>>> import numpy as np
>>> np.set_printoptions(precision=2, suppress=True, linewidth=120, sign=" ")
>>> K = np.load("a.npy")
>>> K
array([[ -4.97, -15.01,  -0.09],
       [-33.86,  -3.15,  -8.87],
       [  9.03, -38.97,   5.96]])
>>> O, evecs = np.linalg.qr(K[:, :1])[0], np.linalg.qr(K[:, 1:])[0]
>>> sigma = np.linalg.svd(O.T @ evecs, compute_uv=False)
>>> (sigma > 0.9).sum()
np.int64(1)
>>> sigma
array([ 1.])
>>> round(np.linalg.norm(K) ** 2 / np.linalg.norm(K, 2) ** 2, 2)
np.float64(1.68)
>>> np.round(np.linalg.norm(K[1], 1), 2), np.round(np.linalg.norm(K[1], np.inf), 2)
(np.float64(45.88), np.float64(33.86))
>>> round(float(np.linalg.norm(K, 2)), 2)
43.14
>>> np.round(np.linalg.norm(K[1] - K[0]), 2)
np.float64(32.44)
>>> np.round(K[1] @ K[0], 2)
np.float64(216.36)
>>> T = np.stack([K, 4 * K, K[::-1]])
>>> np.linalg.det(T)
array([ -136.92, -8762.91,   136.92])
>>> T.shape
(3, 3, 3)
>>> np.einsum("bij,cij->bc", T, T)
array([[  3120.83,  12483.33,   2314.15],
       [ 12483.33,  49933.3 ,   9256.59],
       [  2314.15,   9256.59,   3120.83]])
>>> (T @ K.T).shape
(3, 3, 3)
>>> T.sum(axis=0)
array([[ -15.82, -114.02,    5.51],
       [-203.16,  -18.9 ,  -53.22],
       [  40.18, -209.86,   29.71]])
>>> rng = np.random.default_rng(47)
>>> labels = rng.permutation(3)
>>> labels
array([ 0,  1,  2])
>>> B = K[labels][:, labels]
>>> np.sort(np.abs(np.linalg.eigvals(B)))
array([  0.15,  28.62,  30.94])
>>> round(np.linalg.det(B), 2), round(float(np.linalg.det(K[labels])), 2)
(np.float64(-136.92), -136.92)
>>> arr = np.load("data.npy")
>>> arr
array([[ 1, -1,  1, -1],
       [ 1,  0,  0,  0],
       [ 1,  1,  1,  1],
       [ 1,  2,  4,  8]])
>>> # row 3 is much longer than the rest
>>> B = arr[0, 0] * arr[1:] - np.outer(arr[1:, 0], arr[0])
>>> B
array([[ 0,  1, -1,  1],
       [ 0,  2,  0,  2],
       [ 0,  3,  3,  9]])
>>> np.flatnonzero(~B.round(6).any(axis=1))
array([], dtype=int64)
>>> arr[:, 0] / arr[0, 0]
array([ 1.,  1.,  1.,  1.])
>>> U, sigma, VT = np.linalg.svd(K)
>>> sigma
array([ 43.14,  35.49,   0.09])
>>> np.argmax(sigma[:-1] / (sigma[1:] + 1e-6)) + 1
np.int64(2)
>>> B = U[:, :2] @ np.diag(sigma[:2]) @ VT[:2]
>>> np.linalg.matrix_rank(B)
np.int64(2)
>>> np.linalg.matrix_rank(K, rtol=0.05)
np.int64(2)
>>> B
array([[ -4.99, -15.  ,  -0.01],
       [-33.85,  -3.15,  -8.89],
       [  9.04, -38.97,   5.93]])
>>> round(float(np.linalg.norm(K - B, 2)), 2), round(sigma[2], 2)
(0.09, np.float64(0.09))
>>> np.kron(np.eye(2, dtype=int), arr)
array([[ 1, -1,  1, -1,  0,  0,  0,  0],
       [ 1,  0,  0,  0,  0,  0,  0,  0],
       [ 1,  1,  1,  1,  0,  0,  0,  0],
       [ 1,  2,  4,  8,  0,  0,  0,  0],
       [ 0,  0,  0,  0,  1, -1,  1, -1],
       [ 0,  0,  0,  0,  1,  0,  0,  0],
       [ 0,  0,  0,  0,  1,  1,  1,  1],
       [ 0,  0,  0,  0,  1,  2,  4,  8]])
>>> np.round(np.linalg.eigvals(arr).sum().real, 2)
np.float64(10.0)
>>> np.poly(arr)
array([  1., -10.,  14.,  -2.,  12.])
>>> np.einsum("ij,ji->", arr, arr)
np.int64(72)
>>> np.linalg.eigvals(arr)
array([ 8.33+0.j  ,  2.  +0.j  , -0.16+0.83j, -0.16-0.83j])
>>> round(float(np.linalg.det(arr.T)), 2)
12.0
>>> np.einsum("ii->", arr)
np.int64(10)
>>> round(float(np.linalg.det(2 * arr)), 2), round(float(np.linalg.det(arr)), 2)
(192.0, 12.0)
>>> W0 = np.maximum(np.array([[0, 1, 3],
...     [2, 1, 0],
...     [3, 3, 3],
...     [3, 2, 3],
...     [3, 3, 0],
...     [0, 3, 0],
...     [2, 1, 2],
...     [2, 2, 0],
...     [3, 0, 2],
...     [1, 2, 0]]) @ np.array([[0, 3, 1, 1], [3, 0, 3, 0], [1, 1, 2, 2]]) + np.array([-1, 3, -2, -3]), 0)
>>> W0
array([[  5,   6,   7,   3],
       [  2,   9,   3,   0],
       [ 11,  15,  16,   6],
       [  8,  15,  13,   6],
       [  8,  12,  10,   0],
       [  8,   3,   7,   0],
       [  4,  11,   7,   3],
       [  5,   9,   6,   0],
       [  1,  14,   5,   4],
       [  5,   6,   5,   0]])
>>> labels = W0[:, 3] > np.median(W0[:, 3])
>>> r0 = W0[labels].mean(axis=0) - W0[~labels].mean(axis=0)
>>> ((W0 - W0.mean(axis=0)) @ r0 > 0).astype(int)
array([ 0,  0,  1,  1,  1,  0,  1,  0,  1,  0])
>>> labels.astype(int)
array([ 1,  0,  1,  1,  0,  0,  1,  0,  1,  0])
>>> r0
array([ 0.2,  4.4,  3.4,  4.4])
>>> Ac = (W0 - W0.mean(axis=0)) / W0.std(axis=0)
>>> Ac.std(axis=0)
array([ 1.,  1.,  1.,  1.])
>>> np.argwhere(np.abs(Ac) > 2)
array([[ 2,  2]])
>>> beta = np.linalg.lstsq(np.delete(Ac, 3, axis=1), Ac[:, 3])[0]
>>> np.round(1 - np.var(Ac[:, 3] - np.delete(Ac, 3, axis=1) @ beta), 2)
np.float64(0.96)
>>> B = W0 / np.sqrt((W0 ** 2).mean(axis=1, keepdims=True))
>>> B[0]
array([ 0.92,  1.1 ,  1.28,  0.55])
>>> np.linalg.matrix_rank(W0 - W0.mean(axis=1, keepdims=True))
np.int64(3)
>>> np.linalg.norm(B, axis=1)
array([ 2.,  2.,  2.,  2.,  2.,  2.,  2.,  2.,  2.,  2.])
>>> X = np.loadtxt("out10.csv", delimiter=",")
>>> X
array([[ 2., -1.,  1.],
       [-3., -2., -3.],
       [-3.,  1.,  2.],
       [ 5.,  1.,  4.]])
>>> W = np.array([[-5, -5, -3, 9, 2, 5], [2, 9, 9, -9, -3, 7], [-5, -5, -9, 2, 0, -2]])
>>> beta = np.array([-5, -2, -1, -3, 4, 1])
>>> H = np.maximum(X @ W + beta, 0)
>>> H
array([[  0.,   0.,   0.,  26.,  11.,   2.],
       [ 21.,  10.,  17.,   0.,   4.,   0.],
       [  2.,  12.,   0.,   0.,   0.,   0.],
       [  0.,   0.,   0.,  41.,  11.,  25.]])
>>> np.linalg.matrix_rank(H)
np.int64(4)
>>> C = np.array([[-2, -3], [1, 3], [2, 0], [-3, 3], [0, 0], [-2, 1]])
>>> H @ C
array([[ -82.,   80.],
       [   2.,  -33.],
       [   8.,   30.],
       [-173.,  148.]])
>>> (H @ C).round(6).argmax(axis=1)
array([ 1,  0,  1,  1])
>>> B = H / np.linalg.norm(H, axis=1, keepdims=True)
>>> cov = B @ B.T
>>> np.degrees(np.arccos(np.clip(cov[3, 2], -1, 1)))
np.float64(90.0)
>>> cov
array([[ 1.  ,  0.05,  0.  ,  0.89],
       [ 0.05,  1.  ,  0.46,  0.03],
       [ 0.  ,  0.46,  1.  ,  0.  ],
       [ 0.89,  0.03,  0.  ,  1.  ]])
>>> (cov - 2 * np.eye(4)).round(6).argmax(axis=1)
array([ 3,  2,  1,  0])
>>> np.round(np.linalg.eigvals(cov).sum().real, 2)
np.float64(4.0)
>>> np.einsum("ii->", cov)
np.float64(4.0)
>>> np.linalg.eigvals(cov)
array([ 1.89,  0.11,  1.45,  0.54])
>>> x0 = np.array([9, 3, 2])
>>> rhs = X @ x0
>>> rhs
array([ 17., -39., -20.,  56.])
>>> rhs = rhs + 0.3 * rng.normal(size=4)
>>> rhs
array([ 17.03, -39.57, -20.58,  55.58])
>>> beta, *_ = np.linalg.lstsq(X, rhs)
>>> beta.round()
array([ 9.,  3.,  2.])
>>> beta
array([ 9.13,  3.31,  1.74])
>>> np.round(np.linalg.norm(rhs - X @ beta), 2)
np.float64(0.59)
>>> np.linalg.norm(X, axis=1).argmax()
np.int64(3)
>>> round(float(np.linalg.norm(X[2], 1)), 2), round(float(np.linalg.norm(X[2], np.inf)), 2)
(6.0, 3.0)
>>> round(float(np.linalg.norm(X, 2)), 2)
8.19
>>> X[2] @ X[0]
np.float64(-5.0)
>>> np.linalg.norm(X, axis=0)
array([ 6.86,  2.65,  5.48])
>>> round(float(np.linalg.norm(X, "nuc")), 2)
13.48
>>> round(np.linalg.norm(X) ** 2 / np.linalg.norm(X, 2) ** 2, 2)
np.float64(1.25)
>>> m1 = np.array([[2, 2, -2, 2], [-1, -2, 0, 0], [1, 1, 0, -2], [2, -1, -1, 1]])
>>> m1[-1] = m1[0] + 2 * m1[1]
>>> m1
array([[ 2,  2, -2,  2],
       [-1, -2,  0,  0],
       [ 1,  1,  0, -2],
       [ 0, -2, -2,  2]])
>>> U, sigma, VT = np.linalg.svd(m1)
>>> np.argmax(sigma[:-1] / (sigma[1:] + 1e-6)) + 1
np.int64(3)
>>> B = U[:, :3] @ np.diag(sigma[:3]) @ VT[:3]
>>> np.round(np.abs(m1 - B).max(), 2)
np.float64(0.0)
>>> np.round(np.linalg.norm(m1 - B) / np.linalg.norm(m1), 2)
np.float64(0.0)
>>> E = np.load("x.npy")
>>> E
array([[ 3.94,  1.95,  0.02],
       [ 3.24,  1.37,  0.21],
       [ 3.21,  1.35,  0.22],
       [ 2.95,  1.13,  0.28],
       [ 2.88,  1.08,  0.29],
       [ 2.61,  0.87,  0.33],
       [ 1.81,  0.24,  0.38],
       [ 1.26, -0.18,  0.35],
       [-0.1 , -1.05, -0.05],
       [-0.48, -1.08, -0.33],
       [-0.44, -0.76, -0.37],
       [ 1.03,  1.4 ,  1.22],
       [ 2.5 ,  3.23,  3.41],
       [ 4.11,  5.13,  6.2 ]])
>>> r0 = np.array([4, -4, -2])
>>> np.polyval(r0, E[9])
array([ 0.84,  6.99, -0.24])
>>> np.convolve(E[9], r0)
array([-1.92, -2.4 ,  3.96,  3.48,  0.66])
>>> np.cross(E[9, :3], E[3, :3])
array([ 0.07, -0.84,  2.64])
>>> A = np.load("test13.npy")
>>> A
array([[-10,  -5, -15],
       [-25,  -5, -15],
       [ 11,   4,  12]])
>>> np.abs(np.diag(np.linalg.qr(A)[1])) > 1e-9
array([ True,  True, False])
>>> np.linalg.lstsq(A[:-1].T, A[-1])[2]
np.int32(2)
>>> np.unique(A.round(6), axis=0).shape
(3, 3)
>>> round(float(np.linalg.norm(A, 2) / np.linalg.norm(A)), 2)
0.98
>>> [round(float(x), 2) for x in np.linalg.svd(A, compute_uv=False)[:3]]
[38.1, 7.37, 0.0]
>>> U, sigma, VT = np.linalg.svd(A)
>>> sigma.round(2) + 0
array([ 38.1 ,   7.37,   0.  ])
>>> B = U[:, :2] @ np.diag(sigma[:2]) @ VT[:2]
>>> np.linalg.matrix_rank(A, rtol=0.05)
np.int64(2)
>>> np.linalg.matrix_rank(B)
np.int64(2)
>>> round(float(np.linalg.norm(A - B, 2)), 2), np.round(sigma[2], 2)
(0.0, np.float64(0.0))
>>> round(float(np.linalg.norm(A - B) / np.linalg.norm(A)), 2)
0.0
>>> U, sigma, VT = np.linalg.svd(A)
>>> evecs = VT[:(sigma > 1e-8).sum()]
>>> x0 = A[0] + 2 * A[2] + rng.integers(2) * np.eye(3)[1]
>>> x0
array([ 12.,   3.,   9.])
>>> np.diag(evecs.T @ evecs)
array([ 1. ,  0.1,  0.9])
>>> np.allclose(evecs.T @ evecs @ x0, x0)
True
>>> np.linalg.matrix_rank(np.vstack([A, x0]))
np.int64(2)
>>> J = np.tril(np.array([[1, -4, -1, 2], [4, 0, 0, 5], [0, 2, -1, 3], [3, -3, -4, -4]]), -1) + np.eye(4, dtype=int)
>>> J
array([[ 1,  0,  0,  0],
       [ 4,  1,  0,  0],
       [ 0,  2,  1,  0],
       [ 3, -3, -4,  1]])
>>> vals, evecs = np.linalg.eig(J)
>>> np.sort(np.linalg.eigvals(np.linalg.inv(J)))
array([ 1.+0.j,  1.+0.j,  1.-0.j,  1.+0.j])
>>> np.sort(np.linalg.eigvals(J.T))
array([ 1.,  1.,  1.,  1.])
>>> vals
array([ 1.,  1.,  1.,  1.])
>>> B = J / np.linalg.norm(J, axis=1, keepdims=True)
>>> cov = B @ B.T
>>> np.linalg.norm(B, axis=1)
array([ 1.,  1.,  1.,  1.])
>>> round(float(np.degrees(np.arccos(np.clip(cov[3, 2], -1, 1)))), 2)
139.11
